$ python -q
>>> import numpy as np
>>> from numpy import linalg as LA
>>> np.set_printoptions(precision=1, suppress=True, linewidth=100)
>>> mat = np.load("sample13.npy")
>>> mat
array([[ 17.1, -20.9,   6.3,   1.9,   4.5, -23. ,   3.2],
       [  4.9, -11.9,   4.5,   2.3,  -0.6, -10. ,   1.7],
       [ 16.8,  -5.4,   1.8,  -3. ,   5.7, -17.6,   4.1],
       [ 11.2, -17.8,   9.3,   9.9,   2.7, -10.4,  -1.4],
       [ -7.5,   0.3,  -2.4,  -1.5,  -2.6,   9.1,  -2. ],
       [  4.7,  -0.8,  -3.1,  -6.2,   3.1,  -4.2,   2.5],
       [  6.7,   3.1,   2.3,   3.9,   2.4,  -1.2,  -3.8],
       [ -2.4,  -8.3,  -2.5,  -4.4,   1.9,   1.3,   0.3],
       [  6.5,   0.4,   2.5,   3.4,   0.3,  -4.2,  -1.8],
       [  3.4,  -8. ,   2.1,   1.8,   1.8,  -3.2,   0.6],
       [-11.1,  11. ,  -4. ,  -2.9,  -3.3,  16.8,  -3. ],
       [ -4.8, -15.6,   4.8,   6.6,  -3.3,   4.5,  -5. ],
       [  5.5,  -9.4,   4.1,   4. ,   1.5,  -8.5,  -0.2],
       [  4. ,  15.8,  -6. ,  -8.1,   2.9,  -1.8,   4.1],
       [ -0.4, -16.1,  -0.2,  -3.6,   1. ,  -6.7,   4.4],
       [  8.4,  -3.2,   5.6,   8.1,   2.6, -10.4,   0.2],
       [ -9.3,  17.9,  -7. ,  -5.6,  -2. ,  17.4,  -4.6],
       [ -0.3,  11.2,  -5.9,  -6.9,   1.7,  -0.5,   4.2],
       [ 15.8,  16.4,   3.9,   5.9,   6.3,  -6.8,  -0.5],
       [-17.4, -11.3,   3.1,   7.9,  -8.6,  14.5,  -5.8],
       [-12.4,  27.2,  -7.9,  -4.3,  -3.4,  18.3,  -1.4],
       [  2.3,  -2.9,   2.8,   3.4,   3. ,  -7.2,   4.7],
       [ 20.2,   4.7,   5.6,   5.6,   6.3, -21.9,   3.6],
       [  6.2, -21.4,   2.8,  -1.1,   2.1, -14.5,   5. ],
       [-14.1,   1.6,  -6.6,  -6.8,  -2.3,  16.6,  -2.5],
       [ -1.2,  11.4,   2.3,   7.2,  -0.8,   3.1,  -0.8],
       [  4.5,   9.8,  -3.7,  -4.7,   2.7,  -9.3,   5.5],
       [ 12.6, -19.1,   4.8,   1.3,   3.5, -23.2,   5.8],
       [ -4.8,  21.8,  -8.9, -10.2,  -0.5,  13.3,  -1.6],
       [ -8.2,   6.3,  -3.8,  -3.6,  -2.4,  11.3,  -2. ],
       [-10.7,  -8.1,   2.9,   7.2,  -3.5,   4.8,  -0.6]])
>>> C2 = np.cov(mat, rowvar=False)
>>> C2.shape
(7, 7)
>>> np.median(mat, axis=0)
array([ 3.4, -0.8,  2.3,  1.3,  1.7, -3.2, -0.2])
>>> np.round(np.corrcoef(mat.T), 1) + 0
array([[ 1. , -0.3,  0.6,  0.3,  0.9, -0.9,  0.6],
       [-0.3,  1. , -0.7, -0.4, -0.1,  0.5, -0.2],
       [ 0.6, -0.7,  1. ,  0.9,  0.3, -0.7,  0.1],
       [ 0.3, -0.4,  0.9,  1. ,  0. , -0.3, -0.2],
       [ 0.9, -0.1,  0.3,  0. ,  1. , -0.8,  0.7],
       [-0.9,  0.5, -0.7, -0.3, -0.8,  1. , -0.7],
       [ 0.6, -0.2,  0.1, -0.2,  0.7, -0.7,  1. ]])
>>> np.argsort(-mat.std(axis=0).round(6), kind="stable")
array([1, 5, 0, 3, 2, 4, 6])
